In [1]: import numpy as np

In [2]: from numpy import linalg as LA

In [3]: np.set_printoptions(precision=2, suppress=True, linewidth=140, sign=" ")

In [4]: W0 = np.load("run3.npy")

In [5]: W0
Out[5]: 
array([[  2,   2,   2,   2,   2,   2],
       [  2,   4,   4,   4,   4,   4],
       [  2,   4,   6,   6,   6,   6],
       [  2,   4,   6,   8,   8,   8],
       [  2,   4,   6,   8,  10,  10],
       [  2,   4,   6,   8,  10,  12]])

In [6]: theta = np.radians(120)

In [7]: Rm = np.eye(6)

In [8]: Rm[2, 2] = Rm[4, 4] = np.cos(theta)

In [9]: Rm[2, 4], Rm[4, 2] = -np.sin(theta), np.sin(theta)

In [10]: Rm
Out[10]: 
array([[ 1.  ,  0.  ,  0.  ,  0.  ,  0.  ,  0.  ],
       [ 0.  ,  1.  ,  0.  ,  0.  ,  0.  ,  0.  ],
       [ 0.  ,  0.  , -0.5 ,  0.  , -0.87,  0.  ],
       [ 0.  ,  0.  ,  0.  ,  1.  ,  0.  ,  0.  ],
       [ 0.  ,  0.  ,  0.87,  0.  , -0.5 ,  0.  ],
       [ 0.  ,  0.  ,  0.  ,  0.  ,  0.  ,  1.  ]])

In [11]: out = W0 @ Rm.T

In [12]: np.allclose(W0 @ W0.T, out @ out.T)
Out[12]: True

In [13]: np.abs(out - W0).max(axis=0)
Out[13]: array([  0.  ,   0.  ,  17.66,   0.  ,   9.8 ,   0.  ])

In [14]: np.allclose(LA.norm(W0, axis=1), LA.norm(out, axis=1))
Out[14]: True

In [15]: T = np.stack([W0, -3 * W0, W0[::-1]])

In [16]: LA.matrix_rank(T.reshape(3, -1))
Out[16]: np.int64(2)

In [17]: np.einsum("bij,cij->bc", T, T)
Out[17]: 
array([[ 1204, -3612,   880],
       [-3612, 10836, -2640],
       [  880, -2640,  1204]])

In [18]: J = np.loadtxt("dump.csv", delimiter=",")

In [19]: J
Out[19]: 
array([[ 0.4 ,  1.36, -1.41],
       [ 0.4 ,  1.36,  1.41],
       [-1.92,  0.57,  0.  ]])

In [20]: Q, Rm = LA.qr(J)

In [21]: Q.shape, Rm.shape
Out[21]: ((3, 3), (3, 3))

In [22]: np.abs(np.diag(Rm))
Out[22]: array([ 2.,  2.,  2.])

In [23]: abs(Rm[0, 0]), round(LA.norm(J[:, 0]), 2)
Out[23]: (np.float64(2.0), np.float64(2.0))

In [24]: LA.eigvals(J)
Out[24]: array([-2.  +0.j  ,  1.88+0.69j,  1.88-0.69j])

In [25]: round(np.einsum("ij,ji->", J, J), 2)
Out[25]: np.float64(10.11)

In [26]: x0 = np.array([3, 1, -5])

In [27]: y = J @ x0

In [28]: y
Out[28]: array([ 9.63, -4.52, -5.19])

In [29]: LA.solve(J, y)
Out[29]: array([ 3.,  1., -5.])

In [30]: out = np.array([[1, -2, -2, -2, -2, 2, -2, 1],
    ...:     [2, -2, -1, 0, 0, -1, 1, 1],
    ...:     [-1, -1, 1, -1, 1, -2, 2, -2],
    ...:     [0, 1, 1, -1, -1, 2, -1, 0],
    ...:     [1, 0, 0, -1, -1, 0, -2, 2],
    ...:     [2, -1, -1, 2, 1, -1, 0, 0],
    ...:     [-2, 1, 0, 2, -2, 0, -2, 0],
    ...:     [0, -2, 0, -2, -2, -1, -1, -1]])

In [31]: K = out - out.T

In [32]: K
Out[32]: 
array([[ 0, -4, -1, -2, -3,  0,  0,  1],
       [ 4,  0,  0, -1,  0,  0,  0,  3],
       [ 1,  0,  0, -2,  1, -1,  2, -2],
       [ 2,  1,  2,  0,  0,  0, -3,  2],
       [ 3,  0, -1,  0,  0, -1,  0,  4],
       [ 0,  0,  1,  0,  1,  0,  0,  1],
       [ 0,  0, -2,  3,  0,  0,  0,  1],
       [-1, -3,  2, -2, -4, -1, -1,  0]])

In [33]: # skew, so no eigenvalue has a real part

In [34]: np.trace(K)
Out[34]: np.int64(0)

In [35]: x0 = np.array([2, 0, 0, -1, -2, 1, 0, 2])

In [36]: np.sign((K @ x0).round(6))
Out[36]: array([ 1,  1, -1,  1,  1,  0, -1,  1])

In [37]: (K * x0).sum(axis=1)
Out[37]: array([10, 15, -3,  8, 13,  0, -1,  7])

In [38]: LA.norm(K @ x0) <= LA.norm(K, 2) * LA.norm(x0) + 1e-9
Out[38]: np.True_

In [39]: K @ np.eye(8)[7]
Out[39]: array([ 1.,  3., -2.,  2.,  4.,  1.,  1.,  0.])

In [40]: K @ np.ones(8)
Out[40]: array([ -9.,   6.,  -1.,   4.,   5.,   3.,   2., -10.])
